$ python3 -q
>>> import numpy as np
>>> from numpy import linalg as LA
>>> np.set_printoptions(precision=2, suppress=True, linewidth=160)
>>> rnd = lambda a: np.round(a, 2) + 0
>>> feats = np.array([[1, 2, 3, 0, -2, 0, 1],
...     [2, -1, -3, -1, 3, -1, -3],
...     [-3, 3, 0, -1, 0, 0, 3],
...     [-2, 1, -3, 0, -1, 2, 1],
...     [2, 3, 3, 1, -1, 1, 1],
...     [2, -1, 3, -2, 2, 0, 2],
...     [-2, -1, -2, -1, -2, 3, 1],
...     [-2, -1, 1, 2, 2, 0, 2],
...     [1, 3, 1, 0, -3, -1, -3]])
>>> feats
array([[ 1,  2,  3,  0, -2,  0,  1],
       [ 2, -1, -3, -1,  3, -1, -3],
       [-3,  3,  0, -1,  0,  0,  3],
       [-2,  1, -3,  0, -1,  2,  1],
       [ 2,  3,  3,  1, -1,  1,  1],
       [ 2, -1,  3, -2,  2,  0,  2],
       [-2, -1, -2, -1, -2,  3,  1],
       [-2, -1,  1,  2,  2,  0,  2],
       [ 1,  3,  1,  0, -3, -1, -3]])
>>> B = feats[0, 0] * feats[1:] - np.outer(feats[1:, 0], feats[0])
>>> B
array([[ 0, -5, -9, -1,  7, -1, -5],
       [ 0,  9,  9, -1, -6,  0,  6],
       [ 0,  5,  3,  0, -5,  2,  3],
       [ 0, -1, -3,  1,  3,  1, -1],
       [ 0, -5, -3, -2,  6,  0,  0],
       [ 0,  3,  4, -1, -6,  3,  3],
       [ 0,  3,  7,  2, -2,  0,  4],
       [ 0,  1, -2,  0, -1, -1, -4]])
>>> np.flatnonzero(~B.round(6).any(axis=1))
array([], dtype=int64)
>>> feats[:, 0] / feats[0, 0]
array([ 1.,  2., -3., -2.,  2.,  2., -2., -2.,  1.])
>>> B = np.array([[-7, -1], [-4, 2], [4, -4], [-9, 0], [9, 9], [4, -7], [-5, -1]])
>>> np.einsum("ik,kj->ji", feats, B)
array([[-26,  25,   3,  -8, -33,  28,   8,  12, -31],
       [-28,  45,   6,  -8, -25,   0, -32,  12, -16]])
>>> np.einsum("ij->j", feats)
array([-1,  8,  3, -2, -2,  4,  5])
>>> B.T @ feats.T
array([[-26,  25,   3,  -8, -33,  28,   8,  12, -31],
       [-28,  45,   6,  -8, -25,   0, -32,  12, -16]])
>>> np.vstack([feats, B.T]).shape
(11, 7)
>>> np.einsum("ij,ij->i", feats, feats)
array([19, 34, 28, 20, 26, 26, 24, 18, 30])
>>> LA.matrix_rank(np.vstack([feats, B.T]))
np.int64(7)
>>> x = np.array([-3, 0, -3, 0, 3, -3, 2])
>>> target = feats @ x
>>> rnd(LA.pinv(feats) @ feats)
array([[1., 0., 0., 0., 0., 0., 0.],
       [0., 1., 0., 0., 0., 0., 0.],
       [0., 0., 1., 0., 0., 0., 0.],
       [0., 0., 0., 1., 0., 0., 0.],
       [0., 0., 0., 0., 1., 0., 0.],
       [0., 0., 0., 0., 0., 1., 0.],
       [0., 0., 0., 0., 0., 0., 1.]])
>>> rng = np.random.default_rng(503656)
>>> target = target + 0.02 * rng.normal(size=9)
>>> rnd(target)
array([-16.01,   8.99,  15.02,   8.  , -19.01,  -4.99,  -1.01,  12.98, -18.01])
>>> c, *_ = LA.lstsq(feats, target)
>>> rnd(LA.norm(target - feats @ c))
np.float64(0.02)
>>> [round(float(LA.norm(LA.solve(feats.T @ feats + lam * np.eye(7), feats.T @ target))), 2) for lam in (0, 1, 10, 100)]
[6.33, 5.92, 4.55, 1.8]
>>> c.round()
array([-3., -0., -3., -0.,  3., -3.,  2.])
>>> arr = np.array([[1.0, 0.9, 0.81, 0.73, 0.66, 0.59, 0.53],
...     [0.9, 1.0, 0.9, 0.81, 0.73, 0.66, 0.59],
...     [0.81, 0.9, 1.0, 0.9, 0.81, 0.73, 0.66],
...     [0.73, 0.81, 0.9, 1.0, 0.9, 0.81, 0.73],
...     [0.66, 0.73, 0.81, 0.9, 1.0, 0.9, 0.81],
...     [0.59, 0.66, 0.73, 0.81, 0.9, 1.0, 0.9],
...     [0.53, 0.59, 0.66, 0.73, 0.81, 0.9, 1.0]])
>>> arr
array([[1.  , 0.9 , 0.81, 0.73, 0.66, 0.59, 0.53],
       [0.9 , 1.  , 0.9 , 0.81, 0.73, 0.66, 0.59],
       [0.81, 0.9 , 1.  , 0.9 , 0.81, 0.73, 0.66],
       [0.73, 0.81, 0.9 , 1.  , 0.9 , 0.81, 0.73],
       [0.66, 0.73, 0.81, 0.9 , 1.  , 0.9 , 0.81],
       [0.59, 0.66, 0.73, 0.81, 0.9 , 1.  , 0.9 ],
       [0.53, 0.59, 0.66, 0.73, 0.81, 0.9 , 1.  ]])
>>> # symmetric, so the eigenvalues are real
>>> B = arr / np.sqrt((arr ** 2).mean(axis=1, keepdims=True))
>>> LA.matrix_rank(arr - arr.mean(axis=1, keepdims=True))
np.int64(6)
>>> rnd(B[1])
array([1.11, 1.23, 1.11, 1.  , 0.9 , 0.81, 0.73])
>>> rnd(LA.norm(B, axis=1))
array([2.65, 2.65, 2.65, 2.65, 2.65, 2.65, 2.65])
